% python3 -q
>>> import numpy as np
>>> np.set_printoptions(precision=2, suppress=True, linewidth=100)
>>> W0 = np.load("data.npy")
>>> W0
array([[ 9,  1,  2,  0],
       [ 3, 12,  1,  3],
       [ 0,  0, 12,  2],
       [ 1,  0,  3,  0]])
>>> rng = np.random.default_rng(2221)
>>> z = rng.permutation(4)
>>> z
array([1, 2, 0, 3])
>>> B = W0[z][:, z]
>>> round(np.linalg.det(B), 2), round(float(np.linalg.det(W0[z])), 2)
(np.float64(-548.0), -548.0)
>>> np.diag(B)
array([12, 12,  9,  0])
>>> B = np.linalg.inv(W0)
>>> np.round(W0 @ B, 2) + 0
array([[1., 0., 0., 0.],
       [0., 1., 0., 0.],
       [0., 0., 1., 0.],
       [0., 0., 0., 1.]])
>>> B = W0 / np.linalg.norm(W0, axis=1, keepdims=True)
>>> C2 = B @ B.T
>>> print(round(np.degrees(np.arccos(np.clip(C2[1, 3], -1, 1))), 2))
81.45
>>> C2[1]
array([0.35, 1.  , 0.12, 0.15])
>>> (C2 - 2 * np.eye(4)).round(6).argmax(axis=1)
array([3, 0, 3, 2])
>>> J = np.array([[-3.0, -2.0, -3.0, 0.0],
...     [3.0, -3.0, 3.0, 0.0],
...     [3.0, 1.0, -2.0, 3.0],
...     [0.0, 0.0, 0.0, -1.0]])
>>> blk = np.stack([J, -3 * J, J[::-1]])
>>> blk.sum(axis=0)
array([[ 6.,  4.,  6., -1.],
       [-3.,  7., -8.,  3.],
       [-3., -5.,  7., -6.],
       [-3., -2., -3.,  2.]])
>>> print(np.linalg.matrix_rank(blk.reshape(3, -1)))
2
>>> np.linalg.norm(blk, axis=(1, 2))
array([ 8.54, 25.63,  8.54])
>>> u, r1 = J[3], J[1]
>>> u @ r1
np.float64(0.0)
>>> p = (u @ r1) / (u @ u) * u
>>> np.linalg.matrix_rank(np.outer(u, r1))
np.int64(1)
>>> (r1 - p) @ u
np.float64(0.0)
>>> round(np.linalg.norm(u + r1) ** 2 + np.linalg.norm(u - r1) ** 2, 2)
np.float64(56.0)
>>> r1 - p
array([ 3., -3.,  3.,  0.])
>>> print(p)
[ 0.  0.  0. -0.]
>>> np.outer(u, r1)
array([[ 0., -0.,  0.,  0.],
       [ 0., -0.,  0.,  0.],
       [ 0., -0.,  0.,  0.],
       [-3.,  3., -3., -0.]])
>>> [round(float(x), 2) for x in np.linalg.svd(W0, compute_uv=False)[:3]]
[14.14, 11.88, 8.11]
>>> round(np.linalg.norm(W0, 2) / np.linalg.norm(W0), 2)
np.float64(0.7)
>>> print(np.argsort(-np.linalg.norm(W0, axis=0).round(6), kind="stable")[:3])
[2 1 0]
>>> np.linalg.cond(W0) > 100
np.False_
>>> np.linalg.matrix_rank(W0, rtol=0.1)
np.int64(3)
>>> P = np.triu(np.array([[1, 1, 2, 2], [2, 1, 3, 1], [0, 2, 2, 2], [2, 1, 2, 2]]), 1) + np.eye(4)
>>> B = P @ J @ np.linalg.inv(P)
>>> P @ J - J @ P
array([[ 9.,  2., 11., 18.],
       [ 9.,  0., -3., -1.],
       [ 0., -3., -9., -5.],
       [ 0.,  0.,  0.,  0.]])
>>> np.poly(B)
array([  1.,   9.,  41., 108.,  75.])
>>> round(np.linalg.det(B), 2)
np.float64(75.0)
>>> B
array([[  6.,  -9.,  11., -21.],
       [ 12., -12.,   9., -22.],
       [  3.,  -2.,  -2.,   1.],
       [  0.,   0.,   0.,  -1.]])
>>> np.linalg.matrix_rank(B)
np.int64(4)
